$ python3 -q
>>> import numpy as np
>>> np.set_printoptions(suppress=True, linewidth=100)
>>> feats = np.load("x.npy")
>>> feats
array([[-5.,  4.,  0.,  0.],
       [ 4., -5.,  4.,  0.],
       [ 0.,  4., -2.,  4.],
       [ 0.,  0.,  4., -1.]])
>>> evals, V = np.linalg.eigh(feats)
>>> vec = np.array([0, 1, 4, 2])
>>> print(np.abs(feats).sum(axis=1).max(), round(float(np.abs(evals).max()), 2))
13.0 10.38
>>> (np.sign(V[:, -1].round(6)) == np.sign(V[0, -1].round(6))).astype(int)
array([1, 1, 1, 1])
>>> np.round(V * np.abs(evals) @ V.T, 2)
array([[ 5.25, -3.46,  0.93,  0.79],
       [-3.46,  6.18, -1.97,  1.72],
       [ 0.93, -1.97,  5.49, -1.04],
       [ 0.79,  1.72, -1.04,  3.51]])
>>> vec @ feats @ vec
np.float64(55.0)
>>> np.round(V * np.maximum(evals, 0) @ V.T, 2)
array([[0.12, 0.27, 0.47, 0.4 ],
       [0.27, 0.59, 1.02, 0.86],
       [0.47, 1.02, 1.75, 1.48],
       [0.4 , 0.86, 1.48, 1.26]])
>>> F = np.loadtxt("block8.csv", delimiter=",")
>>> print(F)
[[-0.53 -1.34 -2.61]
 [ 0.3   0.55  1.26]
 [ 0.42  0.67  1.33]
 [-0.35 -0.76 -1.47]
 [-0.86 -0.99 -2.72]
 [-0.48 -0.55 -1.38]
 [-0.63 -1.17 -2.56]
 [-0.01  0.03 -0.04]
 [-0.65 -1.13 -2.6 ]
 [ 0.41  0.6   1.05]
 [ 0.61  1.22  2.59]]
>>> gram = np.cov(F, rowvar=False)
>>> np.round(np.polyfit(F[:, 1], F[:, 2], 1), 2)
array([ 2.15, -0.09])
>>> gram.round(2)
array([[0.27, 0.45, 1.  ],
       [0.45, 0.82, 1.75],
       [1.  , 1.75, 3.81]])
>>> np.argwhere(np.triu(np.abs(np.corrcoef(F.T)) > 0.8, 1))
array([[0, 1],
       [0, 2],
       [1, 2]])
>>> np.argsort(-F.std(axis=0).round(6), kind="stable")
array([2, 1, 0])
>>> np.median(F, axis=0)
array([-0.35, -0.55, -1.38])
